In [1]: import numpy as np

In [2]: np.set_printoptions(suppress=True, linewidth=140)

In [3]: F = np.array([[25, -9, -1, -8, 21, 23, 12, -17],
   ...:     [-9, 63, 32, -6, -11, -40, -30, -9],
   ...:     [-1, 32, 22, 0, 3, -18, -18, -7],
   ...:     [-8, -6, 0, 52, 8, 12, 0, -20],
   ...:     [21, -11, 3, 8, 26, 24, 8, -19],
   ...:     [23, -40, -18, 12, 24, 43, 26, -17],
   ...:     [12, -30, -18, 0, 8, 26, 20, -4],
   ...:     [-17, -9, -7, -20, -19, -17, -4, 33]])

In [4]: F
Out[4]: 
array([[ 25,  -9,  -1,  -8,  21,  23,  12, -17],
       [ -9,  63,  32,  -6, -11, -40, -30,  -9],
       [ -1,  32,  22,   0,   3, -18, -18,  -7],
       [ -8,  -6,   0,  52,   8,  12,   0, -20],
       [ 21, -11,   3,   8,  26,  24,   8, -19],
       [ 23, -40, -18,  12,  24,  43,  26, -17],
       [ 12, -30, -18,   0,   8,  26,  20,  -4],
       [-17,  -9,  -7, -20, -19, -17,  -4,  33]])

In [5]: # rows and columns are dependent

In [6]: M2 = F / np.linalg.norm(F, axis=1, keepdims=True)

In [7]: C2 = M2 @ M2.T

In [8]: np.round(np.linalg.norm(M2, axis=1), 2)
Out[8]: array([1., 1., 1., 1., 1., 1., 1., 1.])

In [9]: np.argwhere(np.triu(np.abs(C2) > 0.95, 1))
Out[9]: 
array([[1, 2],
       [1, 6],
       [5, 6]])

In [10]: (C2 - 2 * np.eye(8)).round(6).argmax(axis=1)
Out[10]: array([4, 2, 1, 4, 0, 6, 5, 1])

In [11]: (np.abs(C2) > 0.9).astype(int)
Out[11]: 
array([[1, 0, 0, 0, 1, 0, 0, 0],
       [0, 1, 1, 0, 0, 0, 1, 0],
       [0, 1, 1, 0, 0, 0, 1, 0],
       [0, 0, 0, 1, 0, 0, 0, 0],
       [1, 0, 0, 0, 1, 0, 0, 0],
       [0, 0, 0, 0, 0, 1, 1, 0],
       [0, 1, 1, 0, 0, 1, 1, 0],
       [0, 0, 0, 0, 0, 0, 0, 1]])

In [12]: U, sv, VT = np.linalg.svd(F)

In [13]: vecs = VT[:(sv > 1e-8).sum()]

In [14]: rng = np.random.default_rng(41498)

In [15]: vec = F[2] + -2 * F[5] + rng.integers(2) * np.eye(8)[4]

In [16]: vec
Out[16]: array([ -47.,  112.,   58.,  -24.,  -45., -104.,  -70.,   27.])

In [17]: np.allclose(vecs.T @ vecs @ vec, vec)
Out[17]: True

In [18]: M2 = np.array([[-4, 4], [4, 1], [3, 9]])

In [19]: data = np.kron(np.eye(3, dtype=int), M2)

In [20]: data
Out[20]: 
array([[-4,  4,  0,  0,  0,  0],
       [ 4,  1,  0,  0,  0,  0],
       [ 3,  9,  0,  0,  0,  0],
       [ 0,  0, -4,  4,  0,  0],
       [ 0,  0,  4,  1,  0,  0],
       [ 0,  0,  3,  9,  0,  0],
       [ 0,  0,  0,  0, -4,  4],
       [ 0,  0,  0,  0,  4,  1],
       [ 0,  0,  0,  0,  3,  9]])

In [21]: M2 = data / np.sqrt((data ** 2).mean(axis=1, keepdims=True))

In [22]: np.linalg.matrix_rank(M2) == np.linalg.matrix_rank(data)
Out[22]: np.True_

In [23]: np.linalg.matrix_rank(data - data.mean(axis=1, keepdims=True))
Out[23]: np.int64(5)

In [24]: M2[7].round(2)
Out[24]: array([0.  , 0.  , 0.  , 0.  , 2.38, 0.59])

In [25]: np.round(data - data.mean(axis=1, keepdims=True), 2)
Out[25]: 
array([[-4.  ,  4.  ,  0.  ,  0.  ,  0.  ,  0.  ],
       [ 3.17,  0.17, -0.83, -0.83, -0.83, -0.83],
       [ 1.  ,  7.  , -2.  , -2.  , -2.  , -2.  ],
       [ 0.  ,  0.  , -4.  ,  4.  ,  0.  ,  0.  ],
       [-0.83, -0.83,  3.17,  0.17, -0.83, -0.83],
       [-2.  , -2.  ,  1.  ,  7.  , -2.  , -2.  ],
       [ 0.  ,  0.  ,  0.  ,  0.  , -4.  ,  4.  ],
       [-0.83, -0.83, -0.83, -0.83,  3.17,  0.17],
       [-2.  , -2.  , -2.  , -2.  ,  1.  ,  7.  ]])
